>>> import numpy as np
>>> np.set_printoptions(suppress=True, linewidth=100)
>>> mat = np.loadtxt("arr.csv", delimiter=",")
>>> mat
array([[ 1., -1.,  1.],
       [ 1.,  0.,  0.],
       [ 1.,  1.,  1.],
       [ 1.,  2.,  4.]])
>>> M2 = np.c_[mat[:, :2] @ np.array([[2, 1], [0, 3]]), np.array([1, -8, -1, -4])]
>>> M2
array([[ 2., -2.,  1.],
       [ 2.,  1., -8.],
       [ 2.,  4., -1.],
       [ 2.,  7., -4.]])
>>> np.linalg.matrix_rank(np.c_[mat, M2])
np.int64(4)
>>> np.linalg.matrix_rank(M2)
np.int64(3)
>>> np.round(np.linalg.norm(np.linalg.qr(mat)[0].T @ M2, axis=0) ** 2 / ((M2 ** 2).sum(axis=0) + 1e-12), 4)
array([1.    , 1.    , 0.5878])
>>> np.round(np.linalg.norm(M2 - mat @ np.linalg.lstsq(mat, M2)[0], axis=0), 4) + 0
array([0.    , 0.    , 5.8138])
>>> rng = np.random.default_rng(5871)
>>> labels = rng.permutation(3)
>>> M2 = mat[:, labels] * rng.choice([-1, 1], 3)
>>> M2
array([[ 1., -1., -1.],
       [ 0.,  0., -1.],
       [ 1.,  1., -1.],
       [ 4.,  2., -1.]])
>>> Uu, _, Vh = np.linalg.svd(mat.T @ M2)
>>> np.round(np.linalg.lstsq(mat, M2)[0], 4) + 0
array([[ 0.,  0., -1.],
       [ 0.,  1.,  0.],
       [ 1.,  0.,  0.]])
>>> np.round(Uu @ Vh, 4) + 0
array([[ 0.,  0., -1.],
       [ 0.,  1.,  0.],
       [ 1.,  0.,  0.]])
>>> Q, r_ = np.linalg.qr(mat)
>>> np.allclose(r_.T @ r_, mat.T @ mat)
True
>>> r_.round(4)
array([[-2.    , -1.    , -3.    ],
       [ 0.    , -2.2361, -2.2361],
       [ 0.    ,  0.    ,  2.    ]])
>>> K = np.loadtxt("x.csv", delimiter=",")
>>> K.round(4)
array([[ 0.0189, -0.0566,  0.0566, -0.0943, -0.0566],
       [-0.0566,  0.1698, -0.1698,  0.283 ,  0.1698],
       [ 0.0566, -0.1698,  0.1698, -0.283 , -0.1698],
       [-0.0943,  0.283 , -0.283 ,  0.4717,  0.283 ],
       [-0.0566,  0.1698, -0.1698,  0.283 ,  0.1698]])
>>> labels = rng.permutation(5)
>>> labels
array([1, 0, 4, 3, 2])
>>> M2 = K[labels][:, labels]
>>> np.trace(M2)
np.float64(1.0)
>>> np.round(np.diag(M2), 4)
array([0.1698, 0.0189, 0.1698, 0.4717, 0.1698])
>>> np.allclose(M2, K)
False
>>> np.round(np.sort(np.abs(np.linalg.eigvals(M2))), 4) + 0
array([0., 0., 0., 0., 1.])
>>> np.unravel_index(np.abs(K).argmax(), K.shape)
(np.int64(3), np.int64(3))
>>> np.count_nonzero(K)
np.int64(25)
>>> K.shape
(5, 5)
>>> np.round(np.abs(K).max(), 4)
np.float64(0.4717)
>>> np.round(K.sum(axis=0), 4)
array([-0.1321,  0.3962, -0.3962,  0.6604,  0.3962])
>>> round(float(np.linalg.norm(K)), 4)
1.0
>>> np.round(np.linalg.svd(K, compute_uv=False), 4) + 0
array([1., 0., 0., 0., 0.])
>>> np.round(K - K[0], 4)
array([[ 0.    ,  0.    ,  0.    ,  0.    ,  0.    ],
       [-0.0755,  0.2264, -0.2264,  0.3774,  0.2264],
       [ 0.0377, -0.1132,  0.1132, -0.1887, -0.1132],
       [-0.1132,  0.3396, -0.3396,  0.566 ,  0.3396],
       [-0.0755,  0.2264, -0.2264,  0.3774,  0.2264]])
>>> vec = np.array([-5, -4, -4, 5, -3])
>>> np.round((vec - K @ vec) @ (K @ vec), 4)
np.float64(-0.0)
>>> np.linalg.matrix_rank(K, rtol=0.1)
np.int64(1)
>>> np.round(np.linalg.norm(K, 2) / np.linalg.norm(K), 4)
np.float64(1.0)
